$ python3 -q
>>> import numpy as np
>>> np.set_printoptions(precision=2, suppress=True, linewidth=140, legacy="1.25")
>>> def tidy(a):
...     return np.round(a, 2) + 0
... 
>>> mat = np.load("m.npy")
>>> mat
array([[-1, -1, -1, -1],
       [-1, -2, -2, -2],
       [-1, -2, -3, -3],
       [-1, -2, -3, -4]])
>>> # symmetric, so the eigenvalues are real
>>> tidy(np.abs(np.linalg.eigvals(mat)).max())
8.29
>>> mat @ mat
array([[ 4,  7,  9, 10],
       [ 7, 13, 17, 19],
       [ 9, 17, 23, 26],
       [10, 19, 26, 30]])
>>> np.linalg.matrix_power(mat, 4)
array([[ 246,  462,  622,  707],
       [ 462,  868, 1169, 1329],
       [ 622, 1169, 1575, 1791],
       [ 707, 1329, 1791, 2037]])
>>> np.allclose(mat @ mat.T, mat.T @ mat)
True
>>> blk = np.stack([mat, 5 * mat, mat[::-1]])
>>> tidy(np.linalg.norm(blk, axis=(1, 2)))
array([ 8.37, 41.83,  8.37])
>>> np.linalg.matrix_rank(blk)
array([4, 4, 4])
>>> tidy(np.linalg.det(blk))
array([  1., 625.,   1.])
>>> x = np.array([0, 1, 0, 0])
>>> np.linalg.norm(mat @ x) <= np.linalg.norm(mat, 2) * np.linalg.norm(x) + 1e-9
True
>>> mat @ (2 * x)
array([-2, -4, -4, -4])
>>> np.sign((mat @ x).round(6))
array([-1, -1, -1, -1])
>>> np.einsum("ij,j->i", mat, x)
array([-1, -2, -2, -2])
>>> mat @ np.ones(4)
array([ -4.,  -7.,  -9., -10.])
>>> r0 = np.array([3, -2, 0, 2])
>>> A2 = mat + np.outer(r0, np.eye(4)[2])
>>> tidy(np.linalg.det(A2) / np.linalg.det(mat)), tidy(1 + np.linalg.solve(mat, r0)[2])
(1.0, 1.0)
>>> print(np.linalg.matrix_rank(A2 - mat))
1
>>> K = np.load("x.npy")
>>> K
array([[-1.  , -0.5 , -0.5 ,  0.6 , -0.4 ,  0.6 ],
       [ 0.2 ,  0.1 , -0.9 ,  1.  ,  0.1 ,  0.7 ],
       [ 2.58,  1.3 , -0.6 , -1.  , -0.7 , -0.8 ],
       [ 1.42,  0.7 ,  0.3 ,  0.5 ,  0.6 , -0.9 ],
       [-0.13, -0.1 ,  1.5 , -0.8 , -0.2 ,  0.2 ],
       [-0.99, -0.5 ,  0.  ,  0.2 ,  0.9 ,  0.4 ],
       [-1.32, -0.7 ,  1.1 , -0.1 , -0.3 ,  0.5 ],
       [ 2.41,  1.2 , -0.5 , -1.5 ,  0.9 , -0.7 ],
       [-2.58, -1.3 ,  0.8 , -0.1 , -0.9 ,  0.  ],
       [-2.67, -1.3 ,  0.2 ,  0.2 ,  0.3 ,  1.  ],
       [-1.61, -0.8 ,  1.4 , -0.4 , -1.3 ,  1.9 ],
       [ 0.17,  0.1 ,  2.2 , -0.7 ,  0.3 , -1.5 ],
       [ 3.8 ,  1.9 , -1.2 , -0.2 , -0.8 ,  0.6 ],
       [ 2.23,  1.1 ,  0.  ,  2.  ,  0.9 , -0.1 ],
       [-0.59, -0.3 , -0.8 , -1.3 , -1.  , -1.  ],
       [ 3.73,  1.9 , -0.1 ,  0.6 ,  0.1 , -0.8 ]])
>>> cen = K - K.mean(axis=0)
>>> V = np.linalg.svd(cen)[2][:5]
>>> A2 = cen - cen @ V.T @ V
>>> np.linalg.norm(A2, axis=1).round(6).argmax()
9
>>> print(tidy(np.linalg.norm(A2) / np.linalg.norm(cen)))
0.01
>>> tidy((cen @ V.T).std(axis=0))
array([2.36, 1.01, 0.88, 0.7 , 0.47])
>>> w, V = np.linalg.eigh(mat)
>>> tidy(V @ np.diag(w) @ V.T)
array([[-1., -1., -1., -1.],
       [-1., -2., -2., -2.],
       [-1., -2., -3., -3.],
       [-1., -2., -3., -4.]])
>>> tidy(np.linalg.eigvalsh(mat @ mat))
array([ 0.08,  0.18,  1.  , 68.74])
>>> feats = np.array([[-2.7, 3.0, 2.0], [1.0, 2.3, 3.0], [-3.0, 3.0, 2.3]])
>>> th = np.radians(120)
>>> Rm = np.eye(3)
>>> Rm[0, 0] = Rm[2, 2] = np.cos(th)
>>> Rm[0, 2], Rm[2, 0] = -np.sin(th), np.sin(th)
>>> tidy(Rm)
array([[-0.5 ,  0.  , -0.87],
       [ 0.  ,  1.  ,  0.  ],
       [ 0.87,  0.  , -0.5 ]])
>>> A2 = feats @ Rm.T
>>> np.allclose(np.linalg.norm(feats, axis=1), np.linalg.norm(A2, axis=1))
True
>>> print(tidy(np.linalg.det(Rm)), tidy(np.trace(Rm)))
1.0 0.0
>>> np.allclose(feats @ feats.T, A2 @ A2.T)
True
>>> tidy(np.abs(A2 - feats).max(axis=0))
array([4.1 , 0.  , 6.05])
>>> rng = np.random.default_rng(995861)
>>> labels = rng.permutation(4)
>>> labels
array([3, 1, 0, 2])
>>> A2 = mat[labels][:, labels]
>>> np.allclose(A2, mat)
False
>>> tidy(np.linalg.det(A2)), tidy(np.linalg.det(mat[labels]))
(1.0, 1.0)
>>> print(A2)
[[-4 -2 -1 -3]
 [-2 -2 -1 -2]
 [-1 -1 -1 -1]
 [-3 -2 -1 -3]]
>>> np.diag(A2)
array([-4, -2, -1, -3])
>>> J = np.load("layer4.npy")
>>> print(J)
[[ 0 -2  0  0  1]
 [ 2  0  1  1 -2]
 [ 0 -1  0 -1  0]
 [ 0 -1  1  0 -2]
 [-1  2  0  2  0]]
>>> rank = np.linalg.matrix_rank(J)
>>> rank
4
>>> null = np.linalg.svd(J)[2][rank:].T
>>> print(tidy(null @ null.T))
[[ 0.    0.    0.    0.    0.  ]
 [ 0.    0.03  0.16 -0.03  0.06]
 [ 0.    0.16  0.81 -0.16  0.32]
 [ 0.   -0.03 -0.16  0.03 -0.06]
 [ 0.    0.06  0.32 -0.06  0.13]]
>>> np.linalg.matrix_rank(J.T @ J), np.linalg.matrix_rank(J @ J.T)
(4, 4)
>>> [int(np.linalg.matrix_rank(J[:i])) for i in range(1, len(J) + 1)]
[1, 2, 3, 4, 4]
>>> np.allclose(J @ null, 0)
True
>>> null.shape
(5, 1)
>>> tidy(J @ null)
array([[0.],
       [0.],
       [0.],
       [0.],
       [0.]])
>>> tidy(null[:, 0] / null[np.abs(null[:, 0]).round(6).argmax(), 0])
array([ 0. ,  0.2,  1. , -0.2,  0.4])
>>> Uu, s, Vt = np.linalg.svd(J)
>>> V = Vt[:(s > 1e-8).sum()]
>>> x = J[0] + -1 * J[1] + rng.integers(2) * np.eye(5)[0]
>>> print(x)
[-2. -2. -1. -1.  3.]
>>> tidy(np.diag(V.T @ V))
array([1.  , 0.97, 0.19, 0.97, 0.87])
>>> np.linalg.matrix_rank(np.vstack([J, x]))
4
>>> data = np.tril(np.array([[1, 0, 0, 3, 0, 0],
...     [2, 1, 3, 0, 3, 2],
...     [0, 2, 3, 1, 1, 0],
...     [2, 2, 2, 1, 1, 3],
...     [2, 1, 0, 3, 0, 0],
...     [2, 2, 1, 1, 2, 2]]), -1) + np.eye(6, dtype=int)
>>> data
array([[1, 0, 0, 0, 0, 0],
       [2, 1, 0, 0, 0, 0],
       [0, 2, 1, 0, 0, 0],
       [2, 2, 2, 1, 0, 0],
       [2, 1, 0, 3, 1, 0],
       [2, 2, 1, 1, 2, 1]])
>>> # triangular, det is the product of the diagonal
>>> tidy(np.linalg.norm(data, 2) / np.linalg.norm(data))
0.86
>>> np.argsort(-np.linalg.norm(data, axis=0).round(6), kind="stable")[:3]
array([0, 1, 3])
>>> round(np.log10(np.linalg.cond(data)))
2
>>> Uu, s, Vt = np.linalg.svd(data, full_matrices=False)
>>> tidy(np.sqrt((s ** 2).sum())), tidy(np.linalg.norm(data))
(7.35, 7.35)
>>> tidy(Vt @ Vt.T)
array([[1., 0., 0., 0., 0., 0.],
       [0., 1., 0., 0., 0., 0.],
       [0., 0., 1., 0., 0., 0.],
       [0., 0., 0., 1., 0., 0.],
       [0., 0., 0., 0., 1., 0.],
       [0., 0., 0., 0., 0., 1.]])
>>> print(tidy(np.cumsum(s ** 2) / np.sum(s ** 2)))
[0.74 0.88 0.94 0.99 1.   1.  ]
>>> print(tidy(s / s[0]))
[1.   0.43 0.28 0.26 0.13 0.  ]
>>> tidy(Uu.T @ Uu)
array([[1., 0., 0., 0., 0., 0.],
       [0., 1., 0., 0., 0., 0.],
       [0., 0., 1., 0., 0., 0.],
       [0., 0., 0., 1., 0., 0.],
       [0., 0., 0., 0., 1., 0.],
       [0., 0., 0., 0., 0., 1.]])
